$ ipython --no-banner

In [1]: import numpy as np

In [2]: np.set_printoptions(suppress=True, linewidth=160)

In [3]: B = np.array([[-9, 2, -6, -3, 6, 8],
   ...:     [-8, 4, -6, -5, 3, 8],
   ...:     [-2, 3, -3, -4, 4, 6],
   ...:     [0, 4, -4, 3, 6, -2],
   ...:     [-3, -9, 1, 4, -7, 0],
   ...:     [-6, -9, 5, -1, 6, -4]])

In [4]: M = np.triu(B)

In [5]: print(M)
[[-9  2 -6 -3  6  8]
 [ 0  4 -6 -5  3  8]
 [ 0  0 -3 -4  4  6]
 [ 0  0  0  3  6 -2]
 [ 0  0  0  0 -7  0]
 [ 0  0  0  0  0 -4]]

In [6]: print(np.allclose(M @ M.T, M.T @ M))
False

In [7]: assert M == M.T
Traceback (most recent call last):
  Cell In[7], line 1
    assert M == M.T
ValueError: The truth value of an array with more than one element is ambiguous. Use a.any() or a.all()


In [8]: print((M - M.T) / 2)
[[ 0.   1.  -3.  -1.5  3.   4. ]
 [-1.   0.  -3.  -2.5  1.5  4. ]
 [ 3.   3.   0.  -2.   2.   3. ]
 [ 1.5  2.5  2.   0.   3.  -1. ]
 [-3.  -1.5 -2.  -3.   0.   0. ]
 [-4.  -4.  -3.   1.   0.   0. ]]

In [9]: print((M + M.T) / 2)
[[-9.   1.  -3.  -1.5  3.   4. ]
 [ 1.   4.  -3.  -2.5  1.5  4. ]
 [-3.  -3.  -3.  -2.   2.   3. ]
 [-1.5 -2.5 -2.   3.   3.  -1. ]
 [ 3.   1.5  2.   3.  -7.   0. ]
 [ 4.   4.   3.  -1.   0.  -4. ]]

In [10]: print(np.allclose(M, M.T))
False

In [11]: f, v = M[5], M[4]

In [12]: print(f @ f)
16

In [13]: p = (f @ v) / (f @ f) * f

In [14]: print(v - p)
[ 0.  0.  0.  0. -7.  0.]

In [15]: print(np.linalg.matrix_rank(np.outer(f, v)))
1

In [16]: print(round(np.linalg.norm(f + v) ** 2 + np.linalg.norm(f - v) ** 2, 2))
130.0

In [17]: J = np.load("mat.npy")

In [18]: print(J)
[[0 0 0 1]
 [0 0 1 0]
 [0 1 0 0]
 [1 0 0 0]]

In [19]: ang = np.radians(72)

In [20]: Rm = np.eye(6)

In [21]: Rm[2, 2] = Rm[0, 0] = np.cos(ang)

In [22]: Rm[2, 0], Rm[0, 2] = -np.sin(ang), np.sin(ang)

In [23]: print(Rm.round(2))
[[ 0.31  0.    0.95  0.    0.    0.  ]
 [ 0.    1.    0.    0.    0.    0.  ]
 [-0.95  0.    0.31  0.    0.    0.  ]
 [ 0.    0.    0.    1.    0.    0.  ]
 [ 0.    0.    0.    0.    1.    0.  ]
 [ 0.    0.    0.    0.    0.    1.  ]]

In [24]: B = M @ Rm.T

In [25]: print(round(float(np.linalg.det(Rm)), 2), np.round(np.trace(Rm), 2))
1.0 4.62

In [26]: print(np.round(np.linalg.svd(M, compute_uv=False), 2), np.round(np.linalg.svd(B, compute_uv=False), 2))
[20.31  9.78  6.77  3.21  2.4   0.87] [20.31  9.78  6.77  3.21  2.4   0.87]

In [27]: print(B.round(2))
[[-8.49  2.    6.71 -3.    6.    8.  ]
 [-5.71  4.   -1.85 -5.    3.    8.  ]
 [-2.85  0.   -0.93 -4.    4.    6.  ]
 [ 0.    0.    0.    3.    6.   -2.  ]
 [ 0.    0.    0.    0.   -7.    0.  ]
 [ 0.    0.    0.    0.    0.   -4.  ]]

In [28]: x = np.array([-2, 2, -4, -4, -1, 1])

In [29]: target = M @ x

In [30]: print(target)
[ 60  57  30 -20   7  -4]

In [31]: print(np.round(np.linalg.solve(M, target), 2))
[-2.  2. -4. -4. -1.  1.]

In [32]: print(np.round(np.linalg.solve(M, M[:, 3]), 2))
[-0.  0. -0.  1. -0. -0.]

In [33]: print(np.round(np.linalg.solve(M, target + M[:, 0]), 2))
[-1.  2. -4. -4. -1.  1.]

In [34]: print([round(float(np.linalg.det(J[:i, :i])), 2) + 0 for i in range(1, 5)])
[0.0, 0.0, 0.0, 1.0]

In [35]: print(round(float(np.linalg.eigvalsh(J).min()), 2))
-1.0

In [36]: try:
    ...:     np.linalg.cholesky(J)
    ...: except np.linalg.LinAlgError as e:
    ...:     print(repr(e))
    ...: 
LinAlgError('Matrix is not positive definite')

In [37]: print(np.all(np.linalg.eigvalsh(J) > 0))
False

In [38]: B = np.linalg.inv(J)

In [39]: print((np.abs(B) > 1e-9).astype(int))
[[0 0 0 1]
 [0 0 1 0]
 [0 1 0 0]
 [1 0 0 0]]

In [40]: print(np.round(np.linalg.inv(B), 2))
[[0. 0. 0. 1.]
 [0. 0. 1. 0.]
 [0. 1. 0. 0.]
 [1. 0. 0. 0.]]

In [41]: print(round(float(np.linalg.slogdet(J)[0]), 2))
1.0

In [42]: print(J @ B)
[[1. 0. 0. 0.]
 [0. 1. 0. 0.]
 [0. 0. 1. 0.]
 [0. 0. 0. 1.]]

In [43]: print(np.round(np.linalg.det(J) * B, 2))
[[0. 0. 0. 1.]
 [0. 0. 1. 0.]
 [0. 1. 0. 0.]
 [1. 0. 0. 0.]]

In [44]: print(np.round(np.sort(np.abs(np.linalg.eigvals(J)))[::-1], 2))
[1. 1. 1. 1.]

In [45]: print(np.linalg.matrix_power(J, 2))
[[1 0 0 0]
 [0 1 0 0]
 [0 0 1 0]
 [0 0 0 1]]

In [46]: print(J @ np.ones(4))
[1. 1. 1. 1.]

In [47]: print(np.linalg.matrix_power(J, 100))
[[1 0 0 0]
 [0 1 0 0]
 [0 0 1 0]
 [0 0 0 1]]

In [48]: p = np.eye(4)[0]

In [49]: for _ in range(6):
    ...:     p = p @ J
    ...:     print(p.round(2))
    ...: 
[0. 0. 0. 1.]
[1. 0. 0. 0.]
[0. 0. 0. 1.]
[1. 0. 0. 0.]
[0. 0. 0. 1.]
[1. 0. 0. 0.]
